% python3 -q
>>> import numpy as np
>>> np.set_printoptions(suppress=True, linewidth=160)
>>> A = np.loadtxt("out7.csv", delimiter=",")
>>> A
array([[ 4.,  1., -3.,  0.],
       [ 1., -4.,  3.,  0.],
       [-3.,  3.,  2.,  1.],
       [ 0.,  0.,  1.,  2.]])
>>> ev, vecs = np.linalg.eigh(A)
>>> x0 = np.array([4, 3, -1, 3])
>>> x0 @ A @ x0
np.float64(72.0)
>>> np.abs(A).sum(axis=1).max(), np.round(np.abs(ev).max(), 1)
(np.float64(9.0), np.float64(6.4))
>>> (np.sign(vecs[:, -1].round(6)) == np.sign(vecs[0, -1].round(6))).astype(int)
array([1, 0, 0, 0])
>>> np.round(np.linalg.eigvalsh(A[1:, 1:]), 1)
array([-5.3,  1.5,  3.7])
>>> ev, vecs = np.linalg.eig(A)
>>> np.round(A @ vecs[:, 0] - ev[0] * vecs[:, 0], 1) + 0
array([0., 0., 0., 0.])
>>> np.round(np.sort(np.linalg.eigvals(np.linalg.inv(A))), 1)
array([-0.2,  0.2,  0.4,  1. ])
>>> np.round(np.sort(np.linalg.eigvals(A.T)), 1)
array([-5.7,  1. ,  2.4,  6.4])
>>> ev, vecs = np.linalg.eigh(A)
>>> np.round(np.linalg.eigvalsh(A + -1 * np.eye(4)), 1) + 0
array([-6.7,  0. ,  1.4,  5.4])
>>> np.abs(vecs[:, -1]).round(6).argmax()
np.int64(0)
>>> np.round(np.linalg.svd(A, compute_uv=False), 1)
array([6.4, 5.7, 2.4, 1. ])
>>> (ev > 1e-8).sum(), (ev < -1e-8).sum()
(np.int64(3), np.int64(1))
>>> np.round(np.abs(vecs[:, -1]), 1)
array([0.8, 0.1, 0.6, 0.1])
>>> np.round(np.linalg.eigvalsh(A @ A), 1)
array([ 1. ,  5.7, 32.9, 40.4])
>>> np.unique(ev.round(6) + 0, return_counts=True)[1]
array([1, 1, 1, 1])
>>> round(ev.sum(), 1), np.trace(A)
(np.float64(4.0), np.float64(4.0))
>>> np.round(vecs.T @ vecs, 1) + 0
array([[1., 0., 0., 0.],
       [0., 1., 0., 0.],
       [0., 0., 1., 0.],
       [0., 0., 0., 1.]])
>>> ev.round(1)
array([-5.7,  1. ,  2.4,  6.4])
